>>> import numpy as np
>>> from numpy import linalg as LA
>>> np.set_printoptions(suppress=True, linewidth=160)
>>> A = np.loadtxt("sample7.csv", delimiter=",")
>>> print(A)
[[-1.1   0.1  -0.3 ]
 [-0.8   0.8   0.8 ]
 [-1.05  0.29  1.08]]
>>> q, V = LA.qr(A[:, :2])[0], LA.qr(A[:, 2:])[0]
>>> sv = LA.svd(q.T @ V, compute_uv=False)
>>> print((sv > 0.9).sum())
0
>>> print(sv.round(2))
[0.79]
>>> B = A / LA.norm(A, axis=1, keepdims=True)
>>> gram = B @ B.T
>>> print(gram.round(2))
[[1.   0.45 0.49]
 [0.45 1.   0.91]
 [0.49 0.91 1.  ]]
>>> print(np.round(np.degrees(np.arccos(np.clip(gram[0, 1], -1, 1))), 2))
63.0
>>> print((np.abs(gram) > 0.9).astype(int))
[[1 0 0]
 [0 1 1]
 [0 1 1]]
>>> print(np.argwhere(np.triu(np.abs(gram) > 0.95, 1)))
[]
>>> print(np.round(LA.norm(B, axis=1), 2))
[1. 1. 1.]
>>> print((gram - 2 * np.eye(3)).round(6).argmax(axis=1))
[2 2 1]
>>> L = LA.cholesky(gram)
>>> print(LA.eigvalsh(gram).min() > 0)
True
>>> print(np.round(L @ L.T, 2))
[[1.   0.45 0.49]
 [0.45 1.   0.91]
 [0.49 0.91 1.  ]]
>>> print(round(float(np.prod(np.diag(L)) ** 2), 2), np.round(LA.det(gram), 2))
0.13 0.13
>>> print(L.round(2))
[[1.   0.   0.  ]
 [0.45 0.89 0.  ]
 [0.49 0.77 0.4 ]]
>>> f, v = L[0], L[1]
>>> print(round(float(f @ f), 2))
1.0
>>> print(round(float(f @ v), 2))
0.45
>>> pr = (f @ v) / (f @ f) * f
>>> print(pr.round(2))
[0.45 0.   0.  ]
>>> print(LA.matrix_rank(np.outer(f, v)))
1
>>> print((v - pr) @ f)
0.0
